In [1]: import numpy as np

In [2]: from numpy import linalg as LA

In [3]: np.set_printoptions(suppress=True, linewidth=100)

In [4]: data = np.loadtxt("layer8.csv", delimiter=",")

In [5]: data
Out[5]: 
array([[ -1.72,  -2.95,  -1.18,   3.94],
       [  2.12,  -5.32,   1.71,   1.28],
       [  2.26,  -2.14,   3.08,  -8.34],
       [ -4.42,   4.08,  -3.96,  -6.91],
       [ -0.43,   2.75,   2.61,   1.56],
       [  1.06,  -2.67,  -4.69,   1.88],
       [ -1.15,   4.55,  -4.2 ,  -4.82],
       [ -2.72,   0.41,   4.68,  -4.69],
       [ -4.36,  11.86,   0.69,  -0.15],
       [ -3.01,   0.42,   1.63,   2.62],
       [ -0.79,  -1.  ,  -2.6 ,   1.39],
       [  5.95,  -5.76,   0.19,  -1.94],
       [ -5.55,   2.87,  -0.45,   3.13],
       [  1.76,   6.09, -10.99,  -9.23],
       [ -7.8 ,   3.67,  -3.99,  -3.62]])

In [6]: idx = data[:, 0] > np.median(data[:, 0])

In [7]: u = data[idx].mean(axis=0) - data[~idx].mean(axis=0)

In [8]: u.round(2)
Out[8]: array([ 5.55, -4.26, -0.68, -0.6 ])

In [9]: ((data - data.mean(axis=0)) @ u > 0).astype(int)
Out[9]: array([1, 1, 1, 0, 0, 1, 0, 0, 0, 0, 1, 1, 0, 1, 0])

In [10]: np.argsort(-np.abs(u).round(6), kind="stable")
Out[10]: array([0, 1, 2, 3])

In [11]: data.ravel(order="F")
Out[11]: 
array([ -1.72,   2.12,   2.26,  -4.42,  -0.43,   1.06,  -1.15,  -2.72,  -4.36,  -3.01,  -0.79,
         5.95,  -5.55,   1.76,  -7.8 ,  -2.95,  -5.32,  -2.14,   4.08,   2.75,  -2.67,   4.55,
         0.41,  11.86,   0.42,  -1.  ,  -5.76,   2.87,   6.09,   3.67,  -1.18,   1.71,   3.08,
        -3.96,   2.61,  -4.69,  -4.2 ,   4.68,   0.69,   1.63,  -2.6 ,   0.19,  -0.45, -10.99,
        -3.99,   3.94,   1.28,  -8.34,  -6.91,   1.56,   1.88,  -4.82,  -4.69,  -0.15,   2.62,
         1.39,  -1.94,   3.13,  -9.23,  -3.62])

In [12]: data.reshape(2, -1)
Out[12]: 
array([[ -1.72,  -2.95,  -1.18,   3.94,   2.12,  -5.32,   1.71,   1.28,   2.26,  -2.14,   3.08,
         -8.34,  -4.42,   4.08,  -3.96,  -6.91,  -0.43,   2.75,   2.61,   1.56,   1.06,  -2.67,
         -4.69,   1.88,  -1.15,   4.55,  -4.2 ,  -4.82,  -2.72,   0.41],
       [  4.68,  -4.69,  -4.36,  11.86,   0.69,  -0.15,  -3.01,   0.42,   1.63,   2.62,  -0.79,
         -1.  ,  -2.6 ,   1.39,   5.95,  -5.76,   0.19,  -1.94,  -5.55,   2.87,  -0.45,   3.13,
          1.76,   6.09, -10.99,  -9.23,  -7.8 ,   3.67,  -3.99,  -3.62]])

In [13]: blk = data.reshape(15, 2, -1)

In [14]: blk.transpose(1, 0, 2)
Out[14]: 
array([[[ -1.72,  -2.95],
        [  2.12,  -5.32],
        [  2.26,  -2.14],
        [ -4.42,   4.08],
        [ -0.43,   2.75],
        [  1.06,  -2.67],
        [ -1.15,   4.55],
        [ -2.72,   0.41],
        [ -4.36,  11.86],
        [ -3.01,   0.42],
        [ -0.79,  -1.  ],
        [  5.95,  -5.76],
        [ -5.55,   2.87],
        [  1.76,   6.09],
        [ -7.8 ,   3.67]],

       [[ -1.18,   3.94],
        [  1.71,   1.28],
        [  3.08,  -8.34],
        [ -3.96,  -6.91],
        [  2.61,   1.56],
        [ -4.69,   1.88],
        [ -4.2 ,  -4.82],
        [  4.68,  -4.69],
        [  0.69,  -0.15],
        [  1.63,   2.62],
        [ -2.6 ,   1.39],
        [  0.19,  -1.94],
        [ -0.45,   3.13],
        [-10.99,  -9.23],
        [ -3.99,  -3.62]]])

In [15]: blk[:, 0]
Out[15]: 
array([[-1.72, -2.95],
       [ 2.12, -5.32],
       [ 2.26, -2.14],
       [-4.42,  4.08],
       [-0.43,  2.75],
       [ 1.06, -2.67],
       [-1.15,  4.55],
       [-2.72,  0.41],
       [-4.36, 11.86],
       [-3.01,  0.42],
       [-0.79, -1.  ],
       [ 5.95, -5.76],
       [-5.55,  2.87],
       [ 1.76,  6.09],
       [-7.8 ,  3.67]])

In [16]: blk.shape
Out[16]: (15, 2, 2)

In [17]: cen = data - data.mean(axis=1)
Traceback (most recent call last):
  Cell In[17], line 1
    cen = data - data.mean(axis=1)
ValueError: operands could not be broadcast together with shapes (15,4) (15,) 


In [18]: cen = data - data.mean(axis=0)

In [19]: U, sig, VT = LA.svd(cen, full_matrices=False)

In [20]: LA.matrix_rank(cen)
Out[20]: np.int64(4)

In [21]: np.round(cen.mean(axis=0), 2) + 0
Out[21]: array([0., 0., 0., 0.])

In [22]: np.abs(U[:, 0]).argmax()
Out[22]: np.int64(13)

In [23]: np.round(VT[0] * np.sign(VT[0, np.abs(VT[0]).argmax()]), 2)
Out[23]: array([-0.33,  0.74, -0.4 , -0.43])

In [24]: round(float((sig ** 2).sum() ** 2 / (sig ** 4).sum()), 2)
Out[24]: 2.94

In [25]: cen = data - data.mean(axis=0)

In [26]: V = LA.svd(cen)[2][:3]

In [27]: Y = cen - cen @ V.T @ V

In [28]: np.round(LA.norm(Y) / LA.norm(cen), 2)
Out[28]: np.float64(0.26)

In [29]: np.round(np.diag(V.T @ V), 2)
Out[29]: array([0.41, 0.68, 0.98, 0.92])

In [30]: np.round((cen @ V.T).std(axis=0), 2)
Out[30]: array([5.52, 4.43, 3.28])

In [31]: np.round(Y.std(axis=0), 2)
Out[31]: array([1.61, 1.19, 0.26, 0.57])

In [32]: rng = np.random.default_rng(6916)

In [33]: Y = data + rng.integers(-2, 3, (15, 3)) @ rng.integers(-2, 3, (3, 4))

In [34]: Y.round(2)
Out[34]: 
array([[ -5.72,   1.05,  -5.18,   3.94],
       [  5.12,  -7.32,   5.71,   2.28],
       [  3.26,  -5.14,   3.08, -12.34],
       [  0.58,  -1.92,   0.04,  -7.91],
       [ -1.43,   3.75,  -1.39,   7.56],
       [  4.06,  -7.67,  -0.69,  -6.12],
       [ -0.15,   3.55,  -6.2 ,   1.18],
       [ -2.72,  -1.59,   2.68,  -6.69],
       [ -3.36,   8.86,  -1.31,  -0.15],
       [ -4.01,   2.42,  -2.37,  11.62],
       [ -3.79,   4.  ,  -0.6 ,  -2.61],
       [  4.95,  -4.76,  -1.81,   0.06],
       [ -8.55,   6.87,  -2.45,   4.13],
       [  2.76,   5.09,  -6.99, -15.23],
       [ -6.8 ,   2.67,  -3.99,  -1.62]])

In [35]: LA.matrix_rank(Y - data, tol=1e-8)
Out[35]: np.int64(3)
